% python3 -q
>>> import numpy as np
>>> np.set_printoptions(suppress=True, linewidth=160)
>>> mat = np.load("block15.npy")
>>> print(mat.round(3))
[[ 0.618  0.229 -0.382  0.229 -0.382 -0.229 -0.229  0.229  0.076  0.076 -0.229]
 [ 0.229  0.863  0.229 -0.137  0.229  0.137  0.137 -0.137 -0.046 -0.046  0.137]
 [-0.382  0.229  0.618  0.229 -0.382 -0.229 -0.229  0.229  0.076  0.076 -0.229]
 [ 0.229 -0.137  0.229  0.863  0.229  0.137  0.137 -0.137 -0.046 -0.046  0.137]
 [-0.382  0.229 -0.382  0.229  0.618 -0.229 -0.229  0.229  0.076  0.076 -0.229]
 [-0.229  0.137 -0.229  0.137 -0.229  0.863 -0.137  0.137  0.046  0.046 -0.137]
 [-0.229  0.137 -0.229  0.137 -0.229 -0.137  0.863  0.137  0.046  0.046 -0.137]
 [ 0.229 -0.137  0.229 -0.137  0.229  0.137  0.137  0.863 -0.046 -0.046  0.137]
 [ 0.076 -0.046  0.076 -0.046  0.076  0.046  0.046 -0.046  0.985 -0.015  0.046]
 [ 0.076 -0.046  0.076 -0.046  0.076  0.046  0.046 -0.046 -0.015  0.985  0.046]
 [-0.229  0.137 -0.229  0.137 -0.229 -0.137 -0.137  0.137  0.046  0.046  0.863]]
>>> print([round(float(np.linalg.det(mat[:i, :i])), 2) + 0 for i in range(1, 12)])
[0.62, 0.48, 0.1, -0.04, -0.42, -0.56, -0.69, -0.83, -0.85, -0.86, -1.0]
>>> print(np.round((mat + mat.T) / 2, 3))
[[ 0.618  0.229 -0.382  0.229 -0.382 -0.229 -0.229  0.229  0.076  0.076 -0.229]
 [ 0.229  0.863  0.229 -0.137  0.229  0.137  0.137 -0.137 -0.046 -0.046  0.137]
 [-0.382  0.229  0.618  0.229 -0.382 -0.229 -0.229  0.229  0.076  0.076 -0.229]
 [ 0.229 -0.137  0.229  0.863  0.229  0.137  0.137 -0.137 -0.046 -0.046  0.137]
 [-0.382  0.229 -0.382  0.229  0.618 -0.229 -0.229  0.229  0.076  0.076 -0.229]
 [-0.229  0.137 -0.229  0.137 -0.229  0.863 -0.137  0.137  0.046  0.046 -0.137]
 [-0.229  0.137 -0.229  0.137 -0.229 -0.137  0.863  0.137  0.046  0.046 -0.137]
 [ 0.229 -0.137  0.229 -0.137  0.229  0.137  0.137  0.863 -0.046 -0.046  0.137]
 [ 0.076 -0.046  0.076 -0.046  0.076  0.046  0.046 -0.046  0.985 -0.015  0.046]
 [ 0.076 -0.046  0.076 -0.046  0.076  0.046  0.046 -0.046 -0.015  0.985  0.046]
 [-0.229  0.137 -0.229  0.137 -0.229 -0.137 -0.137  0.137  0.046  0.046  0.863]]
>>> print(np.allclose(mat, mat.T))
True
>>> print(np.trace(mat))
9.0
>>> print(np.round(np.sort(np.abs(np.linalg.eigvals(mat))), 3))
[1. 1. 1. 1. 1. 1. 1. 1. 1. 1. 1.]
>>> print(np.round(np.linalg.matrix_power(mat, 3), 3))
[[ 0.618  0.229 -0.382  0.229 -0.382 -0.229 -0.229  0.229  0.076  0.076 -0.229]
 [ 0.229  0.863  0.229 -0.137  0.229  0.137  0.137 -0.137 -0.046 -0.046  0.137]
 [-0.382  0.229  0.618  0.229 -0.382 -0.229 -0.229  0.229  0.076  0.076 -0.229]
 [ 0.229 -0.137  0.229  0.863  0.229  0.137  0.137 -0.137 -0.046 -0.046  0.137]
 [-0.382  0.229 -0.382  0.229  0.618 -0.229 -0.229  0.229  0.076  0.076 -0.229]
 [-0.229  0.137 -0.229  0.137 -0.229  0.863 -0.137  0.137  0.046  0.046 -0.137]
 [-0.229  0.137 -0.229  0.137 -0.229 -0.137  0.863  0.137  0.046  0.046 -0.137]
 [ 0.229 -0.137  0.229 -0.137  0.229  0.137  0.137  0.863 -0.046 -0.046  0.137]
 [ 0.076 -0.046  0.076 -0.046  0.076  0.046  0.046 -0.046  0.985 -0.015  0.046]
 [ 0.076 -0.046  0.076 -0.046  0.076  0.046  0.046 -0.046 -0.015  0.985  0.046]
 [-0.229  0.137 -0.229  0.137 -0.229 -0.137 -0.137  0.137  0.046  0.046  0.863]]
>>> X = np.loadtxt("dump.csv", delimiter=",")
>>> print(X)
[[-0.508  1.    -0.43   0.984 -1.     0.979  0.996  0.976 -0.999]
 [-0.98  -0.08  -0.635 -0.188 -0.845  0.523  0.68  -0.585  0.999]
 [ 0.327  1.     0.98   0.872 -1.    -0.999 -0.824  0.998 -1.   ]
 [ 0.735 -0.43  -0.11  -0.07   0.876  0.493 -0.03  -0.245 -0.119]
 [ 0.991 -0.938 -0.793 -0.31   1.     0.996  0.565 -0.909  0.951]
 [-0.706 -0.786 -0.523 -0.363  0.592  0.565  0.31  -0.686  0.993]
 [-0.951  0.979  0.821  0.501 -1.    -0.992 -0.508  0.943 -0.996]
 [-0.653 -0.972 -0.843 -0.598  0.982  0.951  0.611 -0.941  1.   ]
 [ 0.93  -0.405 -0.327 -0.01   0.978  0.869  0.226 -0.422 -0.1  ]
 [-0.808  0.     0.08  -0.08  -0.808 -0.565 -0.08   0.08   0.565]
 [-0.653 -0.959  0.397 -0.558  0.371 -0.917 -0.789 -0.226  0.675]
 [ 0.933 -0.11   0.843  0.09   0.291 -0.954 -0.89   0.778 -1.   ]
 [ 0.968 -0.744 -0.598 -0.139  0.998  0.972  0.422 -0.731  0.686]
 [-0.478 -1.     0.706 -0.885  0.979 -0.994 -0.984 -0.578  0.845]
 [-0.901 -0.811  0.854 -0.414 -0.95  -0.998 -0.943  0.653 -0.872]
 [ 0.345 -0.523 -0.894 -0.149  0.983  0.996  0.89  -0.898  0.999]
 [ 0.996 -0.964 -0.139 -0.354  1.     0.848 -0.462 -0.653 -0.592]
 [-0.551 -1.     0.129 -0.907  0.997 -0.898 -0.934 -0.892  0.998]
 [-0.808  0.716  0.753  0.188 -0.993 -0.982 -0.664  0.821 -0.978]
 [-0.953  0.896  0.493  0.291 -0.998 -0.927 -0.129  0.74  -0.735]
 [-0.978 -0.973 -0.3   -0.664 -0.01  -0.611 -0.3   -0.731  0.999]
 [ 0.178  0.159 -0.264  0.06   0.319  0.585  0.336 -0.188  0.414]
 [ 0.94  -0.939  0.414 -0.371  0.987 -0.47  -0.782 -0.168 -0.851]
 [ 0.905  0.635 -0.38   0.319  0.837  0.923  0.585 -0.129 -0.551]
 [ 0.995  0.995 -0.731  0.808  0.869  0.999  0.962  0.11  -0.961]
 [ 0.947  1.    -0.782  0.91  -0.77   0.999  0.99   0.493 -0.953]
 [-0.345  0.987  0.414  0.617 -0.993 -0.537  0.291  0.827 -0.987]
 [ 0.235 -0.701  0.757 -0.235 -0.149 -0.972 -0.881  0.537 -0.97 ]
 [-0.744  0.96   0.327  0.47  -0.993 -0.635  0.235  0.726 -0.894]
 [ 0.753 -0.462 -0.515 -0.08   0.959  0.907  0.438 -0.585  0.778]
 [ 0.523 -1.     0.706 -0.876  0.998 -0.986 -0.986 -0.611  0.462]
 [ 0.885  0.544 -0.74   0.273  0.95   0.991  0.845 -0.578  0.735]
 [ 0.961 -0.994 -0.139 -0.623  1.     0.515 -0.653 -0.786  0.686]
 [-0.994 -0.996  0.898 -0.814 -0.943 -1.    -0.989  0.319  0.551]
 [ 0.551 -0.3   -0.753 -0.05   0.955  0.978  0.757 -0.749  0.977]
 [ 0.975  0.551 -0.354  0.327  0.957  0.948  0.53  -0.149 -0.808]
 [-0.827 -0.831 -0.446 -0.414  0.38   0.273  0.168 -0.658  0.994]]
>>> proj = X @ np.linalg.solve(X.T @ X, X.T)
>>> print(np.allclose(proj @ proj, proj))
True
>>> cen = X - X.mean(axis=0)
>>> V = np.linalg.svd(cen)[2][:3]
>>> out = cen - cen @ V.T @ V
>>> print(np.round(np.diag(V.T @ V), 3))
[0.577 0.321 0.213 0.155 0.401 0.37  0.333 0.185 0.446]
>>> print(np.round(np.cov(cen @ V.T, rowvar=False), 3) + 0)
[[2.403 0.    0.   ]
 [0.    1.598 0.   ]
 [0.    0.    0.748]]
>>> print(np.linalg.norm(out, axis=1).round(6).argmax())
14
>>> z = X[:, 3] > np.median(X[:, 3])
>>> u = X[z].mean(axis=0) - X[~z].mean(axis=0)
>>> print(((X - X.mean(axis=0)) @ u > 0).astype(int))
[1 0 1 0 0 0 1 0 0 0 0 1 0 0 0 0 0 0 1 1 0 1 0 1 1 1 1 1 1 0 0 1 0 0 0 1 0]
>>> print(u.round(3))
[ 0.329  1.323  0.03   0.838 -0.468  0.204  0.453  0.744 -1.022]
>>> gram = np.cov(X, rowvar=False)
>>> print(np.median(X, axis=0))
[ 0.235 -0.43  -0.139 -0.08   0.592  0.493  0.168 -0.226  0.414]
>>> print(np.argwhere(np.triu(np.abs(np.corrcoef(X.T)) > 0.8, 1)))
[[1 3]
 [2 5]
 [2 6]
 [4 7]
 [5 6]
 [7 8]]
>>> print(round(np.corrcoef(X[:, 2], X[:, 5])[0, 1], 3))
-0.922
>>> print(gram.shape)
(9, 9)
>>> m1 = np.loadtxt("x.csv", delimiter=",")
>>> print(m1.round(3))
[[-0.159  3.937 -1.543  2.629  0.427]
 [-4.138  1.025 -0.673 -1.913 -1.648]
 [ 1.114 -0.804 -1.043  1.388 -4.483]
 [ 2.387  2.7    1.008 -3.13  -1.094]
 [ 0.955 -0.716 -4.479 -1.646  0.898]]
>>> O = m1.astype(float).copy()
>>> for j in range(5):
...     O[:, j] -= O[:, :j] @ (O[:, :j].T @ O[:, j])
...     O[:, j] /= np.linalg.norm(O[:, j])
... 
>>> print(np.round(O.T @ m1, 3) + 0)
[[5. 0. 0. 0. 0.]
 [0. 5. 0. 0. 0.]
 [0. 0. 5. 0. 0.]
 [0. 0. 0. 5. 0.]
 [0. 0. 0. 0. 5.]]
>>> u, g = m1[1], m1[2]
>>> print(round(float(u @ u), 3))
25.0
>>> print(u @ g)
0.0
>>> pr = (u @ g) / (u @ u) * u
>>> print(np.round(g - pr, 3))
[ 1.114 -0.804 -1.043  1.388 -4.483]
>>> print(round(np.linalg.norm(u + g) ** 2 + np.linalg.norm(u - g) ** 2, 3))
100.0
>>> K = np.load("out12.npy")
>>> print(K)
[[3 3 1 2 3 1 1 0 1]
 [3 3 3 1 2 3 1 1 0]
 [1 3 3 3 1 2 3 1 1]
 [2 1 3 3 3 1 2 3 1]
 [3 2 1 3 3 3 1 2 3]
 [1 3 2 1 3 3 3 1 2]
 [1 1 3 2 1 3 3 3 1]
 [0 1 1 3 2 1 3 3 3]
 [1 0 1 1 3 2 1 3 3]]
>>> out = K / np.linalg.norm(K, axis=1, keepdims=True)
>>> gram = out @ out.T
>>> print(gram[2].round(3))
[0.764 0.828 1.    0.836 0.772 0.88  0.886 0.782 0.586]
>>> print(np.round(np.degrees(np.arccos(np.clip(gram[2, 3], -1, 1))), 3))
33.32
>>> print((gram - 2 * np.eye(9)).round(6).argmax(axis=1))
[4 0 6 6 0 2 2 8 4]
>>> x = np.array([4, 4, 1, 7, 7, 1, 6, 2, 2])
>>> target = K @ x
>>> coef, lr = np.zeros(9), 1 / np.linalg.norm(K, 2) ** 2
>>> for i in range(4):
...     coef -= lr * K.T @ (K @ coef - target)
...     if i % 1 == 0: print(i, round(np.linalg.norm(K @ coef - target), 3))
... 
0 17.319
1 16.725
2 16.158
3 15.615
>>> print(np.round(np.linalg.cond(K), 3))
102.14
>>> rng = np.random.default_rng(14327)
>>> z = rng.permutation(9)
>>> out = K[:, z] * rng.choice([-1, 1], 9)
>>> print(out)
[[ 0 -3 -1 -1  2  3  1  3 -1]
 [ 1 -3 -1  0  1  2  3  3 -3]
 [ 1 -1 -3 -1  3  1  3  3 -2]
 [ 3 -2 -2 -1  3  3  3  1 -1]
 [ 2 -3 -1 -3  3  3  1  2 -3]
 [ 1 -1 -3 -2  1  3  2  3 -3]
 [ 3 -1 -3 -1  2  1  3  1 -3]
 [ 3  0 -3 -3  3  2  1  1 -1]
 [ 3 -1 -1 -3  1  3  1  0 -2]]
>>> Uu, _, Vt = np.linalg.svd(K.T @ out)
>>> print(z)
[7 0 6 8 3 4 2 1 5]
